>>> import numpy as np
>>> from numpy import linalg as LA
>>> np.set_printoptions(precision=2, suppress=True, linewidth=100)
>>> def rd(a):
...     return np.round(a, 2) + 0
... 
>>> K = np.loadtxt("a.csv", delimiter=",")
>>> rd(K)
array([[ -4.21,  -4.55,  -4.95,  -2.21,  -7.68,  -4.17,  -7.44],
       [  1.35,   5.83,   5.87,   4.87,   6.79,   4.21,   2.69],
       [  0.23,   3.16,   9.14,   0.5 ,   5.56,   8.68,  -0.73],
       [-13.27,  -4.96, -15.88,  -2.94, -18.94, -15.8 , -10.65],
       [  5.01,  11.05,  12.97,   8.19,  15.35,  10.21,   7.96],
       [  5.05,  14.43,  24.57,   5.81,  21.69,  21.84,   9.05],
       [  1.17,  -3.34,  -5.79,   2.34,  -3.14,  -5.62,  -3.51],
       [ -1.45, -13.45, -11.26,  -5.21, -13.22,  -8.3 , -12.77],
       [-20.42,  -7.42, -18.66,  -7.95, -26.93, -17.87, -15.99],
       [ -3.82,  -4.44, -13.41,   1.93, -10.46, -13.5 ,  -5.78],
       [  3.81,   2.87,  -3.65,   8.13,   3.38,  -5.35,   2.9 ],
       [ 17.65,  -6.42,   2.37,   5.75,  10.7 ,   3.89,   0.89],
       [ -4.95,   6.07,  -3.14,   5.44,  -1.25,  -5.6 ,   1.14],
       [ -6.28,  -2.03,  -3.15,  -2.13,  -7.11,  -2.96,  -6.59],
       [  0.41,  -7.74,  -2.26,  -3.4 ,  -5.05,  -0.31,  -8.3 ],
       [ -0.4 , -14.44, -14.87,  -3.8 , -14.35, -11.96, -12.52],
       [  3.67,   0.55,   2.76,   3.21,   4.27,   2.43,  -0.22],
       [ -6.31, -20.55, -11.28, -14.01, -21.19,  -5.9 , -21.43],
       [  0.09,  -2.35,  -4.54,   1.97,  -2.92,  -4.55,  -3.4 ],
       [ -3.39,   5.83,   4.57,   2.68,   2.67,   2.9 ,   0.49],
       [ -1.29,  13.07,   0.42,  11.85,   7.06,  -4.04,   8.53],
       [ -0.81,  11.22,   5.2 ,   8.43,   8.1 ,   1.78,   6.39],
       [  0.12,  -6.04, -11.67,   2.11,  -7.75, -11.17,  -5.45],
       [ -3.87,   7.95,  11.49,   1.05,   6.14,   9.81,   0.98],
       [-11.24,  -0.83,  -8.82,  -1.47, -12.3 ,  -9.44,  -7.15],
       [ 12.47,  -0.39,   7.91,   5.26,  12.37,   8.16,   2.61],
       [ -3.41,  -5.35,  -4.43,  -2.65,  -7.36,  -3.37,  -7.81],
       [ -3.68, -10.56,  -1.98,  -8.29,  -9.76,   1.01, -12.89],
       [ -6.71,   2.91,   1.57,  -0.37,  -2.74,   0.64,  -3.27],
       [ -2.45,   1.64,  -5.13,   4.09,  -2.71,  -6.42,  -1.13],
       [ -0.95,  -0.11,  -7.43,   4.55,  -3.45,  -8.41,  -1.51],
       [  1.43,  -9.99,  -8.69,  -1.77,  -7.99,  -6.67,  -8.7 ],
       [ -6.42,   1.19,   0.83,  -1.31,  -3.82,   0.37,  -4.5 ],
       [ 10.69,  18.15,  12.88,  17.52,  23.92,   7.67,  17.05],
       [ 12.21,  -6.13,  -0.27,   3.99,   5.71,   1.04,  -1.2 ],
       [-12.06,  -9.91,  -7.4 , -10.21, -17.82,  -4.93, -15.72],
       [ -0.09,   3.74,   1.56,   4.23,   2.84,   0.18,   0.84]])
>>> D = LA.norm(K[:, None] - K[None], axis=-1)
>>> D[3].round(6).argsort(kind="stable")[:4]
array([ 3, 24,  8,  9])
>>> np.flatnonzero(D[3] < D.mean() / 2)
array([ 3, 24])
>>> U, s, VT = LA.svd(K)
>>> V = VT[:(s > 1e-8).sum()]
>>> rng = np.random.default_rng(3636)
>>> vec = K[3] + 5 * K[10] + rng.integers(2) * np.eye(7)[1]
>>> rd(vec)
array([  5.77,   9.4 , -34.13,  37.72,  -2.04, -42.55,   3.86])
>>> np.allclose(V.T @ V @ vec, vec)
True
>>> LA.matrix_rank(np.vstack([K, vec]))
np.int64(4)
>>> rd(np.diag(V.T @ V))
array([0.67, 0.53, 0.43, 0.7 , 0.36, 0.47, 0.83])
